In [1]: import numpy as np

In [2]: np.set_printoptions(precision=1, suppress=True, linewidth=100)

In [3]: J = np.load("sample9.npy")

In [4]: J
Out[4]: 
array([[2, 0, 2, 0],
       [0, 2, 0, 2],
       [2, 0, 2, 0],
       [0, 2, 0, 2]])

In [5]: # column 2 repeats column 0

In [6]: rng = np.random.default_rng(925)

In [7]: z = rng.permutation(4)

In [8]: z
Out[8]: array([2, 3, 0, 1])

In [9]: other = J[z][:, z]

In [10]: np.allclose(other, J)
Out[10]: True

In [11]: np.round(np.linalg.det(other), 1), round(float(np.linalg.det(J[z])), 1)
Out[11]: (np.float64(0.0), 0.0)

In [12]: np.trace(other)
Out[12]: np.int64(8)

In [13]: np.diag(other)
Out[13]: array([2, 2, 2, 2])

In [14]: U, s, vt = np.linalg.svd(J)

In [15]: V = vt[:(s > 1e-8).sum()]

In [16]: vec = J[3] + 4 * J[0] + rng.integers(2) * np.eye(4)[2]

In [17]: vec
Out[17]: array([8., 2., 9., 2.])

In [18]: np.linalg.matrix_rank(np.vstack([J, vec]))
Out[18]: np.int64(3)

In [19]: np.allclose(V.T @ V @ vec, vec)
Out[19]: False

In [20]: np.diag(V.T @ V)
Out[20]: array([0.5, 0.5, 0.5, 0.5])

In [21]: U, s, vt = np.linalg.svd(J)

In [22]: s.round(1) + 0
Out[22]: array([4., 4., 0., 0.])

In [23]: np.argmax(s[:-1] / (s[1:] + 1e-6)) + 1
Out[23]: np.int64(2)

In [24]: other = U[:, :2] @ np.diag(s[:2]) @ vt[:2]

In [25]: np.round(np.linalg.norm(J - other) / np.linalg.norm(J), 1)
Out[25]: np.float64(0.0)

In [26]: np.linalg.matrix_rank(J, rtol=0.05)
Out[26]: np.int64(2)

In [27]: np.abs(np.diag(np.linalg.qr(J)[1])) > 1e-9
Out[27]: array([ True,  True, False, False])

In [28]: np.linalg.lstsq(J[:-1].T, J[-1])[2]
Out[28]: np.int32(2)

In [29]: np.allclose(J[:-1].T @ np.linalg.lstsq(J[:-1].T, J[-1])[0], J[-1])
Out[29]: True

In [30]: np.unique(J.round(6), axis=0).shape
Out[30]: (2, 4)

In [31]: J @ np.linalg.pinv(J) @ J
Out[31]: 
array([[2., 0., 2., 0.],
       [0., 2., 0., 2.],
       [2., 0., 2., 0.],
       [0., 2., 0., 2.]])

In [32]: round(np.trace(np.linalg.pinv(J) @ J), 1)
Out[32]: np.float64(2.0)
